$ python3 -q
>>> import numpy as np
>>> np.set_printoptions(suppress=True, linewidth=160)
>>> data = np.loadtxt("out14.csv", delimiter=",")
>>> print(data)
[[-1.  2.  0.  0.  0.  0.]
 [ 2.  0.  0.  0.  0.  0.]
 [ 2. -1.  0.  0.  0.  0.]
 [ 0.  0. -1.  2.  0.  0.]
 [ 0.  0.  2.  0.  0.  0.]
 [ 0.  0.  2. -1.  0.  0.]
 [ 0.  0.  0.  0. -1.  2.]
 [ 0.  0.  0.  0.  2.  0.]
 [ 0.  0.  0.  0.  2. -1.]]
>>> proj = data @ np.linalg.solve(data.T @ data, data.T)
>>> print(np.allclose(proj @ proj, proj))
True
>>> print(proj.round(2))
[[ 0.86  0.21 -0.28  0.    0.    0.    0.    0.    0.  ]
 [ 0.21  0.69  0.41  0.    0.    0.    0.    0.    0.  ]
 [-0.28  0.41  0.45  0.    0.    0.    0.    0.    0.  ]
 [ 0.    0.    0.    0.86  0.21 -0.28  0.    0.    0.  ]
 [ 0.    0.    0.    0.21  0.69  0.41  0.    0.    0.  ]
 [ 0.    0.    0.   -0.28  0.41  0.45  0.    0.    0.  ]
 [ 0.    0.    0.    0.    0.    0.    0.86  0.21 -0.28]
 [ 0.    0.    0.    0.    0.    0.    0.21  0.69  0.41]
 [ 0.    0.    0.    0.    0.    0.   -0.28  0.41  0.45]]
>>> print(np.round(np.linalg.eigvalsh(proj), 2) + 0)
[0. 0. 0. 1. 1. 1. 1. 1. 1.]
>>> print(np.round(np.diag(proj), 2))
[0.86 0.69 0.45 0.86 0.69 0.45 0.86 0.69 0.45]
>>> B = np.c_[data[:, :4] @ np.array([[-4, -4, 3, 1], [-8, 8, 4, -3], [-9, -7, -2, -5], [-2, 9, 2, -6]]), np.array([-3, 1, -1, 5, 3, 1, -4, -5, -2])]
>>> print(B)
[[-12.  20.   5.  -7.  -3.]
 [ -8.  -8.   6.   2.   1.]
 [  0. -16.   2.   5.  -1.]
 [  5.  25.   6.  -7.   5.]
 [-18. -14.  -4. -10.   3.]
 [-16. -23.  -6.  -4.   1.]
 [  0.   0.   0.   0.  -4.]
 [  0.   0.   0.   0.  -5.]
 [  0.   0.   0.   0.  -2.]]
>>> print(np.round(np.linalg.lstsq(data, B[:, 0])[0], 2))
[-4. -8. -9. -2.  0.  0.]
>>> print(np.linalg.matrix_rank(np.c_[data, B]))
7
>>> proj = B @ np.linalg.solve(B.T @ B, B.T)
>>> print(np.round(np.linalg.eigvalsh(proj), 2) + 0)
[0. 0. 0. 0. 1. 1. 1. 1. 1.]
>>> print(np.round(proj @ B[:, 1], 2) + 0)
[ 20.  -8. -16.  25. -14. -23.   0.   0.   0.]
>>> print(np.linalg.matrix_rank(np.eye(9) - proj))
4
>>> A = np.load("a.npy")
>>> print(A.round(2) + 0)
[[ 0.01 -0.01 -0.04  0.02  0.    0.05 -0.01 -0.09 -0.01 -0.01  0.05]
 [-0.01  0.38  0.01  0.15 -0.27 -0.14  0.17  0.08 -0.28 -0.07  0.07]
 [-0.04  0.01  0.1  -0.05  0.02 -0.12  0.02  0.23  0.04  0.02 -0.13]
 [ 0.02  0.15 -0.05  0.09 -0.12  0.01  0.06 -0.09 -0.13 -0.04  0.1 ]
 [ 0.   -0.27  0.02 -0.12  0.19  0.07 -0.11  0.01  0.21  0.05 -0.09]
 [ 0.05 -0.14 -0.12  0.01  0.07  0.18 -0.08 -0.29  0.05 -0.01  0.12]
 [-0.01  0.17  0.02  0.06 -0.11 -0.08  0.08  0.08 -0.12 -0.02  0.01]
 [-0.09  0.08  0.23 -0.09  0.01 -0.29  0.08  0.54  0.04  0.05 -0.28]
 [-0.01 -0.28  0.04 -0.13  0.21  0.05 -0.12  0.04  0.22  0.06 -0.11]
 [-0.01 -0.07  0.02 -0.04  0.05 -0.01 -0.02  0.05  0.06  0.02 -0.05]
 [ 0.05  0.07 -0.13  0.1  -0.09  0.12  0.01 -0.28 -0.11 -0.05  0.18]]
>>> # rank 2
>>> rng = np.random.default_rng(594280)
>>> idx = rng.permutation(11)
>>> print(idx)
[ 2  0  6  3  1 10  8  5  7  4  9]
>>> B = A[idx][:, idx]
>>> print(np.round(np.trace(B), 2))
2.0
>>> print(B.round(2) + 0)
[[ 0.1  -0.04  0.02 -0.05  0.01 -0.13  0.04 -0.12  0.23  0.02  0.02]
 [-0.04  0.01 -0.01  0.02 -0.01  0.05 -0.01  0.05 -0.09  0.   -0.01]
 [ 0.02 -0.01  0.08  0.06  0.17  0.01 -0.12 -0.08  0.08 -0.11 -0.02]
 [-0.05  0.02  0.06  0.09  0.15  0.1  -0.13  0.01 -0.09 -0.12 -0.04]
 [ 0.01 -0.01  0.17  0.15  0.38  0.07 -0.28 -0.14  0.08 -0.27 -0.07]
 [-0.13  0.05  0.01  0.1   0.07  0.18 -0.11  0.12 -0.28 -0.09 -0.05]
 [ 0.04 -0.01 -0.12 -0.13 -0.28 -0.11  0.22  0.05  0.04  0.21  0.06]
 [-0.12  0.05 -0.08  0.01 -0.14  0.12  0.05  0.18 -0.29  0.07 -0.01]
 [ 0.23 -0.09  0.08 -0.09  0.08 -0.28  0.04 -0.29  0.54  0.01  0.05]
 [ 0.02  0.   -0.11 -0.12 -0.27 -0.09  0.21  0.07  0.01  0.19  0.05]
 [ 0.02 -0.01 -0.02 -0.04 -0.07 -0.05  0.06 -0.01  0.05  0.05  0.02]]
>>> print(np.round(np.sort(np.abs(np.linalg.eigvals(B))), 2) + 0)
[0. 0. 0. 0. 0. 0. 0. 0. 0. 1. 1.]
>>> evals, vecs = np.linalg.eigh(B)
>>> x0 = np.array([-2, 2, 0, 0, 1, -3, -1, -2, 1, -3, 2])
>>> print(np.round(vecs * np.maximum(evals, 0) @ vecs.T, 2) + 0)
[[ 0.1  -0.04  0.02 -0.05  0.01 -0.13  0.04 -0.12  0.23  0.02  0.02]
 [-0.04  0.01 -0.01  0.02 -0.01  0.05 -0.01  0.05 -0.09  0.   -0.01]
 [ 0.02 -0.01  0.08  0.06  0.17  0.01 -0.12 -0.08  0.08 -0.11 -0.02]
 [-0.05  0.02  0.06  0.09  0.15  0.1  -0.13  0.01 -0.09 -0.12 -0.04]
 [ 0.01 -0.01  0.17  0.15  0.38  0.07 -0.28 -0.14  0.08 -0.27 -0.07]
 [-0.13  0.05  0.01  0.1   0.07  0.18 -0.11  0.12 -0.28 -0.09 -0.05]
 [ 0.04 -0.01 -0.12 -0.13 -0.28 -0.11  0.22  0.05  0.04  0.21  0.06]
 [-0.12  0.05 -0.08  0.01 -0.14  0.12  0.05  0.18 -0.29  0.07 -0.01]
 [ 0.23 -0.09  0.08 -0.09  0.08 -0.28  0.04 -0.29  0.54  0.01  0.05]
 [ 0.02  0.   -0.11 -0.12 -0.27 -0.09  0.21  0.07  0.01  0.19  0.05]
 [ 0.02 -0.01 -0.02 -0.04 -0.07 -0.05  0.06 -0.01  0.05  0.05  0.02]]
>>> print(np.round(vecs * np.abs(evals) @ vecs.T, 2) + 0)
[[ 0.1  -0.04  0.02 -0.05  0.01 -0.13  0.04 -0.12  0.23  0.02  0.02]
 [-0.04  0.01 -0.01  0.02 -0.01  0.05 -0.01  0.05 -0.09  0.   -0.01]
 [ 0.02 -0.01  0.08  0.06  0.17  0.01 -0.12 -0.08  0.08 -0.11 -0.02]
 [-0.05  0.02  0.06  0.09  0.15  0.1  -0.13  0.01 -0.09 -0.12 -0.04]
 [ 0.01 -0.01  0.17  0.15  0.38  0.07 -0.28 -0.14  0.08 -0.27 -0.07]
 [-0.13  0.05  0.01  0.1   0.07  0.18 -0.11  0.12 -0.28 -0.09 -0.05]
 [ 0.04 -0.01 -0.12 -0.13 -0.28 -0.11  0.22  0.05  0.04  0.21  0.06]
 [-0.12  0.05 -0.08  0.01 -0.14  0.12  0.05  0.18 -0.29  0.07 -0.01]
 [ 0.23 -0.09  0.08 -0.09  0.08 -0.28  0.04 -0.29  0.54  0.01  0.05]
 [ 0.02  0.   -0.11 -0.12 -0.27 -0.09  0.21  0.07  0.01  0.19  0.05]
 [ 0.02 -0.01 -0.02 -0.04 -0.07 -0.05  0.06 -0.01  0.05  0.05  0.02]]
